$ ipython --no-banner

In [1]: import numpy as np

In [2]: np.set_printoptions(precision=2, suppress=True, linewidth=120, sign=" ")

In [3]: mat = 0.2 ** np.abs(np.subtract.outer(np.arange(3), np.arange(3)))

In [4]: mat
Out[4]: 
array([[ 1.  ,  0.2 ,  0.04],
       [ 0.2 ,  1.  ,  0.2 ],
       [ 0.04,  0.2 ,  1.  ]])

In [5]: L = np.linalg.cholesky(mat)

In [6]: L
Out[6]: 
array([[ 1.  ,  0.  ,  0.  ],
       [ 0.2 ,  0.98,  0.  ],
       [ 0.04,  0.2 ,  0.98]])

In [7]: mat / np.sqrt(np.outer(np.diag(mat), np.diag(mat)))
Out[7]: 
array([[ 1.  ,  0.2 ,  0.04],
       [ 0.2 ,  1.  ,  0.2 ],
       [ 0.04,  0.2 ,  1.  ]])

In [8]: np.prod(np.diag(L)), round(float(np.linalg.det(L)), 2)
Out[8]: (np.float64(0.96), 0.96)

In [9]: M2 = np.array([[3, 2], [-1, -1], [3, 2]])

In [10]: print(M2.T @ mat.T)
[[ 2.92  0.2   2.92]
 [ 1.88 -0.2   1.88]]

In [11]: np.linalg.matrix_rank(np.vstack([mat, M2.T]))
Out[11]: np.int64(3)

In [12]: np.einsum("ij->j", mat)
Out[12]: array([ 1.24,  1.4 ,  1.24])

In [13]: M2 = np.array([[3, -3, 2, -3], [1, -3, 1, -1], [-3, 0, 1, -3], [2, 0, 1, 1]])

In [14]: K = np.triu(M2, 1)

In [15]: print(K)
[[ 0 -3  2 -3]
 [ 0  0  1 -1]
 [ 0  0  0 -3]
 [ 0  0  0  0]]

In [16]: np.round(np.linalg.det(K.T), 2)
Out[16]: np.float64(0.0)

In [17]: np.einsum("ij,ji->", K, K)
Out[17]: np.int64(0)

In [18]: print(round(float(np.linalg.eigvals(K).sum().real), 2))
0.0

In [19]: x0 = np.array([1, -2, 0, 2])

In [20]: a = np.maximum(K @ x0, 0)

In [21]: np.maximum(K @ x0, 0) - np.maximum(-K @ x0, 0)
Out[21]: array([ 0, -2, -6,  0])

In [22]: print(np.maximum(K @ (3 * x0), 0))
[ 0  0  0  0]

In [23]: np.abs(np.diag(np.linalg.qr(K)[1])) > 1e-9
Out[23]: array([False, False, False, False])

In [24]: np.round(K @ np.linalg.pinv(K) @ K, 2) + 0
Out[24]: 
array([[ 0., -3.,  2., -3.],
       [ 0.,  0.,  1., -1.],
       [ 0.,  0.,  0., -3.],
       [ 0.,  0.,  0.,  0.]])

In [25]: F = np.load("case13.npy")

In [26]: F
Out[26]: 
array([[ 0,  1,  4,  0, -2,  4,  6,  0],
       [-1,  0, -1,  3,  3, -5,  3, -3],
       [-4,  1,  0, -4, -3, -2,  5,  5],
       [ 0, -3,  4,  0,  0,  2,  6,  1],
       [ 2, -3,  3,  0,  0, -1, -3,  2],
       [-4,  5,  2, -2,  1,  0,  1, -2],
       [-6, -3, -5, -6,  3, -1,  0, -4],
       [ 0,  3, -5, -1, -2,  2,  4,  0]])

In [27]: def softmax(z):
    ...:     e = np.exp(z - z.max(axis=-1, keepdims=True))
    ...:     return e / e.sum(axis=-1, keepdims=True)
    ...: 

In [28]: np.round(softmax(F[1]), 2) + 0
Out[28]: array([ 0.01,  0.02,  0.01,  0.32,  0.32,  0.  ,  0.32,  0.  ])

In [29]: softmax(F).sum(axis=1)
Out[29]: array([ 1.,  1.,  1.,  1.,  1.,  1.,  1.,  1.])

In [30]: np.round(softmax(10 * F[1]), 2) + 0
Out[30]: array([ 0.  ,  0.  ,  0.  ,  0.33,  0.33,  0.  ,  0.33,  0.  ])

In [31]: att = F @ F.T / np.sqrt(8)

In [32]: print(softmax(att).round(6).argmax(axis=1))
[ 0  1  2  3  4  5  6  7]

In [33]: np.round(softmax(att)[1] @ F, 2) + 0
Out[33]: array([-1.,  0., -1.,  3.,  3., -5.,  3., -3.])

In [34]: np.round(softmax(att), 2) + 0
Out[34]: 
array([[ 1.  ,  0.  ,  0.  ,  0.  ,  0.  ,  0.  ,  0.  ,  0.  ],
       [ 0.  ,  1.  ,  0.  ,  0.  ,  0.  ,  0.  ,  0.  ,  0.  ],
       [ 0.  ,  0.  ,  1.  ,  0.  ,  0.  ,  0.  ,  0.  ,  0.  ],
       [ 0.04,  0.  ,  0.  ,  0.96,  0.  ,  0.  ,  0.  ,  0.  ],
       [ 0.  ,  0.  ,  0.  ,  0.  ,  1.  ,  0.  ,  0.  ,  0.  ],
       [ 0.  ,  0.  ,  0.  ,  0.  ,  0.  ,  1.  ,  0.  ,  0.  ],
       [ 0.  ,  0.  ,  0.  ,  0.  ,  0.  ,  0.  ,  1.  ,  0.  ],
       [ 0.  ,  0.  ,  0.  ,  0.  ,  0.  ,  0.  ,  0.  ,  1.  ]])

In [35]: A = np.load("run6.npy")

In [36]: A
Out[36]: 
array([[ 1.  ,  0.5 ,  0.25,  0.12,  0.06,  0.03,  0.02,  0.01],
       [ 0.5 ,  1.  ,  0.5 ,  0.25,  0.12,  0.06,  0.03,  0.02],
       [ 0.25,  0.5 ,  1.  ,  0.5 ,  0.25,  0.12,  0.06,  0.03],
       [ 0.12,  0.25,  0.5 ,  1.  ,  0.5 ,  0.25,  0.12,  0.06],
       [ 0.06,  0.12,  0.25,  0.5 ,  1.  ,  0.5 ,  0.25,  0.12],
       [ 0.03,  0.06,  0.12,  0.25,  0.5 ,  1.  ,  0.5 ,  0.25],
       [ 0.02,  0.03,  0.06,  0.12,  0.25,  0.5 ,  1.  ,  0.5 ],
       [ 0.01,  0.02,  0.03,  0.06,  0.12,  0.25,  0.5 ,  1.  ]])

In [37]: M2 = np.array([[0, 0],
    ...:     [1, 2],
    ...:     [0, -3],
    ...:     [-1, 3],
    ...:     [-1, -1],
    ...:     [-3, 2],
    ...:     [-3, 1],
    ...:     [3, -3]])

In [38]: np.vstack([A, M2.T]).shape
Out[38]: (10, 8)

In [39]: np.linalg.matrix_rank(np.vstack([A, M2.T]))
Out[39]: np.int64(8)

In [40]: np.linalg.norm(A, axis=1).argmax()
Out[40]: np.int64(3)

In [41]: round(np.linalg.norm(A, 2), 2)
Out[41]: np.float64(2.56)

In [42]: print(np.round(A[4] @ A[1], 2))
0.56

In [43]: round(np.linalg.norm(A[4], 1), 2), np.round(np.linalg.norm(A[4], np.inf), 2)
Out[43]: (np.float64(2.8), np.float64(1.0))

In [44]: print(np.linalg.norm(A, axis=0))
[ 1.15  1.26  1.28  1.29  1.29  1.28  1.26  1.15]

In [45]: round(float(np.linalg.norm(A, "nuc")), 2)
Out[45]: 8.0

In [46]: x0 = np.ones(8)

In [47]: for _ in range(3):
    ...:     x0 = A @ x0
    ...:     x0 /= np.linalg.norm(x0)
    ...:     print(round(x0 @ A @ x0, 2))
    ...: 
2.55
2.56
2.56

In [48]: x0
Out[48]: array([ 0.24,  0.33,  0.39,  0.42,  0.42,  0.39,  0.33,  0.24])

In [49]: round(float(np.linalg.eigvalsh(A)[-1]), 2)
Out[49]: 2.56
